% python3 -q
>>> import numpy as np
>>> np.set_printoptions(suppress=True, linewidth=120)
>>> m1 = np.load("run12.npy")
>>> m1.round(1) + 0
array([[-0.6,  0. ,  0.1,  0.3, -0.1, -0.5,  0. ,  0.2, -0.2,  0.2],
       [ 0. , -0.4,  0.1, -0.2,  0.3, -0.3,  0.4,  0.1, -0.3, -0.4],
       [-0.5,  0. ,  0. , -0.4,  0.3,  0.3,  0. ,  0. ,  0.4,  0.3],
       [-0.2,  0.2,  0.2, -0.5, -0.2, -0.4, -0.2, -0.1,  0.3, -0.3],
       [-0.1, -0.6, -0.3, -0.1, -0.3, -0.1,  0.2, -0.5,  0.1,  0.3],
       [ 0.1,  0.1, -0.4,  0.3, -0.2, -0.3, -0.2, -0.2,  0.4, -0.4],
       [-0.4, -0.2, -0.3,  0.3,  0.4,  0.2, -0.1,  0. ,  0.1, -0.3],
       [-0.2,  0.5,  0. ,  0.2, -0.1,  0.1,  0.6, -0.5,  0. , -0.1],
       [-0.2,  0. ,  0. , -0.1, -0.2,  0.3, -0.4, -0.3, -0.6, -0.2],
       [ 0. ,  0.3, -0.6, -0.2, -0.2, -0.1,  0.1,  0.4, -0.2,  0.2],
       [ 0. , -0.1,  0.4,  0.5, -0.2, -0.1, -0.1,  0. ,  0.1,  0.2],
       [-0.2, -0.2,  0.1,  0. , -0.6,  0.4,  0.2,  0.4,  0.2, -0.3]])
>>> np.round(np.linalg.pinv(m1), 1) + 0
array([[-0.6,  0. , -0.5, -0.2, -0.1,  0.1, -0.4, -0.2, -0.2,  0. ,  0. , -0.2],
       [ 0. , -0.4,  0. ,  0.2, -0.6,  0.1, -0.2,  0.5,  0. ,  0.3, -0.1, -0.2],
       [ 0.1,  0.1,  0. ,  0.2, -0.3, -0.4, -0.3,  0. ,  0. , -0.6,  0.4,  0.1],
       [ 0.3, -0.2, -0.4, -0.5, -0.1,  0.3,  0.3,  0.2, -0.1, -0.2,  0.5,  0. ],
       [-0.1,  0.3,  0.3, -0.2, -0.3, -0.2,  0.4, -0.1, -0.2, -0.2, -0.2, -0.6],
       [-0.5, -0.3,  0.3, -0.4, -0.1, -0.3,  0.2,  0.1,  0.3, -0.1, -0.1,  0.4],
       [ 0. ,  0.4,  0. , -0.2,  0.2, -0.2, -0.1,  0.6, -0.4,  0.1, -0.1,  0.2],
       [ 0.2,  0.1,  0. , -0.1, -0.5, -0.2,  0. , -0.5, -0.3,  0.4,  0. ,  0.4],
       [-0.2, -0.3,  0.4,  0.3,  0.1,  0.4,  0.1,  0. , -0.6, -0.2,  0.1,  0.2],
       [ 0.2, -0.4,  0.3, -0.3,  0.3, -0.4, -0.3, -0.1, -0.2,  0.2,  0.2, -0.3]])
>>> np.round(np.linalg.norm(m1, axis=0), 1)
array([1., 1., 1., 1., 1., 1., 1., 1., 1., 1.])
>>> np.round(m1.T @ m1, 1) + 0
array([[1., 0., 0., 0., 0., 0., 0., 0., 0., 0.],
       [0., 1., 0., 0., 0., 0., 0., 0., 0., 0.],
       [0., 0., 1., 0., 0., 0., 0., 0., 0., 0.],
       [0., 0., 0., 1., 0., 0., 0., 0., 0., 0.],
       [0., 0., 0., 0., 1., 0., 0., 0., 0., 0.],
       [0., 0., 0., 0., 0., 1., 0., 0., 0., 0.],
       [0., 0., 0., 0., 0., 0., 1., 0., 0., 0.],
       [0., 0., 0., 0., 0., 0., 0., 1., 0., 0.],
       [0., 0., 0., 0., 0., 0., 0., 0., 1., 0.],
       [0., 0., 0., 0., 0., 0., 0., 0., 0., 1.]])
>>> np.round(m1 @ m1.T, 1) + 0
array([[ 0.9,  0. ,  0. ,  0.1,  0. , -0.1,  0.1,  0. ,  0. ,  0.1,  0.2,  0. ],
       [ 0. ,  0.9, -0.2,  0.1,  0. , -0.1,  0.1,  0. , -0.1, -0.1, -0.2,  0. ],
       [ 0. , -0.2,  0.7,  0.2,  0.1, -0.2,  0.2,  0. , -0.1,  0. , -0.2,  0. ],
       [ 0.1,  0.1,  0.2,  0.8, -0.1,  0.2, -0.2,  0. ,  0. , -0.1, -0.1,  0. ],
       [ 0. ,  0. ,  0.1, -0.1,  1. ,  0.1, -0.1,  0. ,  0. ,  0. ,  0. ,  0. ],
       [-0.1, -0.1, -0.2,  0.2,  0.1,  0.7,  0.2,  0. , -0.1,  0. ,  0. ,  0. ],
       [ 0.1,  0.1,  0.2, -0.2, -0.1,  0.2,  0.8,  0. ,  0. , -0.1, -0.1,  0. ],
       [ 0. ,  0. ,  0. ,  0. ,  0. ,  0. ,  0. ,  1. ,  0. ,  0. ,  0. ,  0. ],
       [ 0. , -0.1, -0.1,  0. ,  0. , -0.1,  0. ,  0. ,  1. , -0.1, -0.1,  0. ],
       [ 0.1, -0.1,  0. , -0.1,  0. ,  0. , -0.1,  0. , -0.1,  0.8, -0.3,  0.1],
       [ 0.2, -0.2, -0.2, -0.1,  0. ,  0. , -0.1,  0. , -0.1, -0.3,  0.5,  0.1],
       [ 0. ,  0. ,  0. ,  0. ,  0. ,  0. ,  0. ,  0. ,  0. ,  0.1,  0.1,  1. ]])
>>> B = np.c_[m1[:, :6] @ np.array([[3, 0, 1, 1, 2, 0],
...     [0, 1, 1, 0, 1, 2],
...     [2, 3, 1, 0, 0, 1],
...     [0, 0, 0, 1, 1, 0],
...     [0, 3, 1, 1, 3, 1],
...     [2, 0, 2, 0, 0, 3]]), np.array([0, 0, 0, 0, 0, 0, 0, 1, 0, 1, 0, 3])]
>>> B.round(1) + 0
array([[-2.6,  0.2, -1.5, -0.4, -1.1, -1.4,  0. ],
       [-0.2,  0.9, -0.5,  0.1,  0.4, -1.2,  0. ],
       [-0.9,  0.8,  0.3, -0.6, -0.6,  1.1,  0. ],
       [-1.1,  0.2, -0.9, -0.9, -1.4, -0.9,  0. ],
       [-1. , -2.4, -1.5, -0.4, -1.8, -2.2,  0. ],
       [-1.1, -1.7, -1. ,  0.2,  0. , -1.3,  0. ],
       [-1.5,  0.1, -0.1,  0.3,  0.6,  0.3,  0. ],
       [-0.2,  0.4,  0.6, -0.1,  0.1,  1.5,  1. ],
       [-0.1, -0.8,  0.1, -0.6, -1.3,  0.6,  0. ],
       [-1.7, -2.2, -0.9, -0.4, -0.6, -0.7,  1. ],
       [ 0.7,  0.5,  0. ,  0.3, -0.1, -0.2,  0. ],
       [ 0.4, -1.7, -0.1, -0.8, -2.4,  0.2,  3. ]])
>>> np.linalg.matrix_rank(np.c_[m1, B])
np.int64(11)
>>> np.round(np.linalg.norm(np.linalg.qr(m1)[0].T @ B, axis=0) ** 2 / ((B ** 2).sum(axis=0) + 1e-12), 1)
array([1., 1., 1., 1., 1., 1., 1.])
>>> np.linalg.matrix_rank(B)
np.int64(7)
>>> np.round(np.linalg.svd(m1, compute_uv=False), 1)
array([1., 1., 1., 1., 1., 1., 1., 1., 1., 1.])
>>> np.count_nonzero(m1)
np.int64(120)
>>> np.round(m1.sum(axis=0), 1) + 0
array([-2.3, -0.4, -0.7,  0.1, -1.1, -0.6,  0.6, -0.4,  0. , -1. ])
>>> round(float(np.abs(m1).max()), 1)
0.6
>>> m1.shape
(12, 10)
>>> B = np.array([[2, -1],
...     [-7, -6],
...     [0, -9],
...     [2, -6],
...     [-6, 8],
...     [1, 2],
...     [1, -7],
...     [5, -6],
...     [8, 0],
...     [1, -4]])
>>> np.linalg.matrix_rank(m1 @ B)
np.int64(2)
>>> np.vstack([m1, B.T]).shape
(14, 10)
>>> np.round(np.einsum("ij->j", m1), 1) + 0
array([-2.3, -0.4, -0.7,  0.1, -1.1, -0.6,  0.6, -0.4,  0. , -1. ])
>>> np.round(np.einsum("ij,ij->i", m1, m1), 1)
array([0.9, 0.9, 0.7, 0.8, 1. , 0.7, 0.8, 1. , 1. , 0.8, 0.5, 1. ])
>>> J = np.load("layer16.npy")
>>> J
array([[ 2,  1,  2, -1,  1, -2,  2, -1,  2,  0,  1,  1,  2, -2,  2],
       [ 2,  2,  1,  2, -1,  1, -2,  2, -1,  2,  0,  1,  1,  2, -2],
       [-2,  2,  2,  1,  2, -1,  1, -2,  2, -1,  2,  0,  1,  1,  2],
       [ 2, -2,  2,  2,  1,  2, -1,  1, -2,  2, -1,  2,  0,  1,  1],
       [ 1,  2, -2,  2,  2,  1,  2, -1,  1, -2,  2, -1,  2,  0,  1],
       [ 1,  1,  2, -2,  2,  2,  1,  2, -1,  1, -2,  2, -1,  2,  0],
       [ 0,  1,  1,  2, -2,  2,  2,  1,  2, -1,  1, -2,  2, -1,  2],
       [ 2,  0,  1,  1,  2, -2,  2,  2,  1,  2, -1,  1, -2,  2, -1],
       [-1,  2,  0,  1,  1,  2, -2,  2,  2,  1,  2, -1,  1, -2,  2],
       [ 2, -1,  2,  0,  1,  1,  2, -2,  2,  2,  1,  2, -1,  1, -2],
       [-2,  2, -1,  2,  0,  1,  1,  2, -2,  2,  2,  1,  2, -1,  1],
       [ 1, -2,  2, -1,  2,  0,  1,  1,  2, -2,  2,  2,  1,  2, -1],
       [-1,  1, -2,  2, -1,  2,  0,  1,  1,  2, -2,  2,  2,  1,  2],
       [ 2, -1,  1, -2,  2, -1,  2,  0,  1,  1,  2, -2,  2,  2,  1],
       [ 1,  2, -1,  1, -2,  2, -1,  2,  0,  1,  1,  2, -2,  2,  2]])
>>> x = np.array([1, 1, 8, -7, -5, 3, 9, -8, -8, 2, 9, 1, 3, 2, 0])
>>> y = J @ x
>>> y
array([ 37,  -8,  26,   1,   3,  16,  14, -25, -37,  47,  17,  20, -39,  48, -10])
>>> np.round(np.linalg.solve(J, y), 1) + 0
array([ 1.,  1.,  8., -7., -5.,  3.,  9., -8., -8.,  2.,  9.,  1.,  3.,  2.,  0.])
>>> np.round(np.linalg.solve(J.T, J[5]), 1) + 0
array([0., 0., 0., 0., 0., 1., 0., 0., 0., 0., 0., 0., 0., 0., 0.])
>>> np.round(np.linalg.solve(J, J[:, 9]), 1) + 0
array([0., 0., 0., 0., 0., 0., 0., 0., 0., 1., 0., 0., 0., 0., 0.])
>>> np.round(np.linalg.solve(J, y + J[:, 0]), 1) + 0
array([ 2.,  1.,  8., -7., -5.,  3.,  9., -8., -8.,  2.,  9.,  1.,  3.,  2.,  0.])
>>> np.round(np.linalg.solve(J, -2 * y), 1) + 0
array([ -2.,  -2., -16.,  14.,  10.,  -6., -18.,  16.,  16.,  -4., -18.,  -2.,  -6.,  -4.,   0.])
>>> K = np.loadtxt("mat.csv", delimiter=",")
>>> K.round(1) + 0
array([[-0.2,  0.7,  0.1,  0. , -0.2,  0. ,  0.3, -0.1,  0.2,  0.3, -0.2,  0.4,  0.1,  0.2],
       [-0.3, -0.1, -0.4, -0.1, -0.1, -0.2,  0. ,  0.3, -0.6,  0.4,  0.1,  0.1,  0.2,  0. ],
       [ 0.4,  0.1, -0.3,  0.1,  0. , -0.1, -0.1,  0.4,  0.2, -0.1, -0.3,  0.3,  0.1, -0.5],
       [-0.2,  0. , -0.1, -0.3,  0.5,  0.4, -0.2, -0.1, -0.1,  0.1, -0.5,  0. ,  0. ,  0.1],
       [ 0.5,  0.1,  0.3, -0.4, -0.2, -0.2,  0.1,  0.1, -0.3,  0. , -0.3,  0. , -0.4,  0.1],
       [ 0.1, -0.1,  0.4, -0.1,  0.5, -0.6, -0.1,  0. ,  0. , -0.1,  0.1,  0.3,  0.3,  0. ],
       [-0.2,  0.5, -0.1, -0.4,  0.1,  0. , -0.5,  0.2,  0. , -0.4,  0.3,  0. , -0.2,  0. ],
       [ 0.2,  0.1, -0.2,  0.1,  0. , -0.3, -0.5, -0.3,  0.3,  0.5,  0. , -0.1, -0.3,  0.1],
       [ 0.6,  0.3, -0.2, -0.1,  0. ,  0.2,  0. , -0.1, -0.1,  0. ,  0.2, -0.2,  0.6,  0.2],
       [ 0.2,  0. ,  0. ,  0.4,  0.1,  0.3, -0.1, -0.2, -0.4, -0.1,  0.2,  0.6, -0.3,  0.2],
       [ 0. ,  0.4,  0. ,  0.5,  0.4, -0.1,  0.2,  0.2, -0.3,  0. , -0.1, -0.4, -0.2, -0.1],
       [-0.1,  0.1, -0.3,  0. , -0.1, -0.3,  0.1, -0.6, -0.2, -0.4, -0.2,  0. ,  0.1, -0.2],
       [ 0.1, -0.1, -0.4, -0.3,  0.4, -0.1,  0.5, -0.1,  0.3,  0. ,  0.3,  0.1, -0.3,  0. ],
       [ 0. , -0.1, -0.3,  0.1,  0. , -0.2,  0. ,  0.3,  0.1, -0.3, -0.3,  0. ,  0. ,  0.8]])
>>> # keeps lengths
>>> r0 = np.array([3, 1, 1])
>>> np.round(np.cross(K[4, :3], K[6, :3]), 1) + 0
array([-0.1,  0. ,  0.3])
>>> np.round(np.correlate(K[4], K[6], "full"), 1) + 0
array([ 0. , -0.1,  0. ,  0.1, -0.1,  0.1, -0.1, -0.2,  0. ,  0. , -0.1, -0.1,  0.4,  0. ,  0.2, -0.1,  0. ,  0. ,
        0.2,  0.2, -0.1,  0.1,  0. ,  0. , -0.2,  0.1,  0. ])
>>> np.round(np.polyval(r0, K[4]), 1)
array([2.4, 1.1, 1.5, 1.1, 0.9, 0.9, 1.2, 1.1, 1. , 1. , 1. , 1. , 1.1, 1.1])
>>> np.round(np.linalg.norm(K, axis=0), 1)
array([1., 1., 1., 1., 1., 1., 1., 1., 1., 1., 1., 1., 1., 1.])
>>> np.round(np.linalg.svd(K, compute_uv=False), 1)
array([1., 1., 1., 1., 1., 1., 1., 1., 1., 1., 1., 1., 1., 1.])
>>> x = np.array([0, 0, 2, 2, 0, 0, 2, 2, 2, 1, 0, 1, 2, 2])
>>> h = np.maximum(K @ x, 0)
>>> h.round(1)
array([2.4, 0. , 0. , 0. , 0. , 1.4, 0. , 0. , 0.7, 0. , 0.5, 0. , 0. , 1.6])
>>> np.flatnonzero(h > 1e-9)
array([ 0,  5,  8, 10, 13])
>>> np.round(K.T @ h, 1)
array([-0.1,  1.6,  0.3,  0.3,  0.5, -1.1,  0.7,  0.3,  0.4,  0.2, -0.6,  1.2,  1.1,  1.8])
>>> M = np.load("x.npy")
>>> M
array([[ 1,  1, -1,  1,  1, -2, -1,  1, -1,  3],
       [ 1,  1,  1, -1,  1,  1, -2, -1,  1, -1],
       [-1,  1,  1,  1, -1,  1,  1, -2, -1,  1],
       [ 1, -1,  1,  1,  1, -1,  1,  1, -2, -1],
       [ 1,  1, -1,  1,  1,  1, -1,  1,  1, -2],
       [-2,  1,  1, -1,  1,  1,  1, -1,  1,  1],
       [-1, -2,  1,  1, -1,  1,  1,  1, -1,  1],
       [ 1, -1, -2,  1,  1, -1,  1,  1,  1, -1],
       [-1,  1, -1, -2,  1,  1, -1,  1,  1,  1],
       [ 3, -1,  1, -1, -2,  1,  1, -1,  1,  1]])
>>> M.inv()
Traceback (most recent call last):
  File "<python-input-49>", line 1, in <module>
    M.inv()
    ^^^^^
AttributeError: 'numpy.ndarray' object has no attribute 'inv'
>>> np.linalg.matrix_power(M, 2)
array([[21, -4, -2,  2, -2, -4, -2,  2,  2, -4],
       [-4, 13, -2, -4,  6,  2, -8, -4,  4,  2],
       [-2, -2, 13, -2, -6,  6,  4, -8, -4,  2],
       [ 2, -4, -2, 13,  0, -6,  4,  4, -8, -2],
       [-2,  6, -6,  0, 13, -4, -6,  6,  2, -4],
       [-4,  2,  6, -6, -4, 13,  0, -6,  6, -2],
       [-2, -8,  4,  4, -6,  0, 13, -2, -4,  2],
       [ 2, -4, -8,  4,  6, -6, -2, 13, -2, -2],
       [ 2,  4, -4, -8,  2,  6, -4, -2, 13, -4],
       [-4,  2,  2, -2, -4, -2,  2, -2, -4, 21]])
>>> np.allclose(M @ M.T, M.T @ M)
True
>>> C2 = M.T @ M
>>> np.linalg.matrix_rank(C2)
np.int64(10)
>>> np.round(np.linalg.svd(M, compute_uv=False) ** 2, 1)
array([36.6, 34.8, 25.4, 18.4, 12.2,  7.3,  5.5,  4.2,  1.3,  0.3])
>>> C2
array([[21, -4, -2,  2, -2, -4, -2,  2,  2, -4],
       [-4, 13, -2, -4,  6,  2, -8, -4,  4,  2],
       [-2, -2, 13, -2, -6,  6,  4, -8, -4,  2],
       [ 2, -4, -2, 13,  0, -6,  4,  4, -8, -2],
       [-2,  6, -6,  0, 13, -4, -6,  6,  2, -4],
       [-4,  2,  6, -6, -4, 13,  0, -6,  6, -2],
       [-2, -8,  4,  4, -6,  0, 13, -2, -4,  2],
       [ 2, -4, -8,  4,  6, -6, -2, 13, -2, -2],
       [ 2,  4, -4, -8,  2,  6, -4, -2, 13, -4],
       [-4,  2,  2, -2, -4, -2,  2, -2, -4, 21]])
>>> np.round(np.linalg.eigvalsh(C2)[::-1], 1)
array([36.6, 34.8, 25.4, 18.4, 12.2,  7.3,  5.5,  4.2,  1.3,  0.3])
>>> np.trace(C2), (M ** 2).sum()
(np.int64(146), np.int64(146))
>>> (M @ M.T).shape
(10, 10)
>>> np.allclose(C2, C2.T)
True
>>> rng = np.random.default_rng(11079)
>>> lab = rng.permutation(10)
>>> lab
array([1, 8, 9, 4, 2, 7, 5, 3, 0, 6])
>>> B = M[lab][:, lab]
>>> round(float(np.linalg.det(B)), 1), np.round(np.linalg.det(M[lab]), 1)
(-21375.0, np.float64(-21375.0))
>>> round(np.linalg.eigvalsh(M).min(), 1)
np.float64(-5.0)
>>> vals, V = np.linalg.eigh(M)
>>> x = np.array([3, 0, 3, 3, -2, -1, 3, -1, 1, 0])
>>> round(x @ M @ x / (x @ x), 1), np.round(vals[0], 1), round(float(vals[-1]), 1)
(np.float64(1.1), np.float64(-5.0), 6.0)
>>> np.round(V * np.maximum(vals, 0) @ V.T, 1)
array([[ 2.7,  0.3, -0.6,  0.6,  0.3, -1.3, -0.7,  0.6, -0.3,  1.3],
       [ 0.3,  2. ,  0.3, -0.7,  1. ,  0.6, -1.6, -0.9,  0.7, -0.3],
       [-0.6,  0.3,  2. ,  0.3, -0.8,  1. ,  0.7, -1.6, -0.9,  0.6],
       [ 0.6, -0.7,  0.3,  2.1,  0.5, -0.8,  0.8,  0.7, -1.6, -0.7],
       [ 0.3,  1. , -0.8,  0.5,  2. ,  0.2, -0.8,  1. ,  0.6, -1.3],
       [-1.3,  0.6,  1. , -0.8,  0.2,  2. ,  0.5, -0.8,  1. ,  0.3],
       [-0.7, -1.6,  0.7,  0.8, -0.8,  0.5,  2.1,  0.3, -0.7,  0.6],
       [ 0.6, -0.9, -1.6,  0.7,  1. , -0.8,  0.3,  2. ,  0.3, -0.6],
       [-0.3,  0.7, -0.9, -1.6,  0.6,  1. , -0.7,  0.3,  2. ,  0.3],
       [ 1.3, -0.3,  0.6, -0.7, -1.3,  0.3,  0.6, -0.6,  0.3,  2.7]])
>>> np.abs(M).sum(axis=1).max(), round(float(np.abs(vals).max()), 1)
(np.int64(13), 6.0)
>>> x @ M @ x
np.int64(47)
>>> np.round(V * np.abs(vals) @ V.T, 1) + 0
array([[ 4.4, -0.5, -0.1,  0.2, -0.4, -0.6, -0.3,  0.2,  0.4, -0.4],
       [-0.5,  3. , -0.4, -0.4,  1. ,  0.3, -1.2, -0.9,  0.4,  0.4],
       [-0.1, -0.4,  3. , -0.4, -0.6,  0.9,  0.4, -1.2, -0.9,  0.2],
       [ 0.2, -0.4, -0.4,  3.2,  0. , -0.7,  0.6,  0.4, -1.2, -0.3],
       [-0.4,  1. , -0.6,  0. ,  3.1, -0.6, -0.7,  0.9,  0.3, -0.6],
       [-0.6,  0.3,  0.9, -0.7, -0.6,  3.1,  0. , -0.6,  1. , -0.4],
       [-0.3, -1.2,  0.4,  0.6, -0.7,  0. ,  3.2, -0.4, -0.4,  0.2],
       [ 0.2, -0.9, -1.2,  0.4,  0.9, -0.6, -0.4,  3. , -0.4, -0.1],
       [ 0.4,  0.4, -0.9, -1.2,  0.3,  1. , -0.4, -0.4,  3. , -0.5],
       [-0.4,  0.4,  0.2, -0.3, -0.6, -0.4,  0.2, -0.1, -0.5,  4.4]])
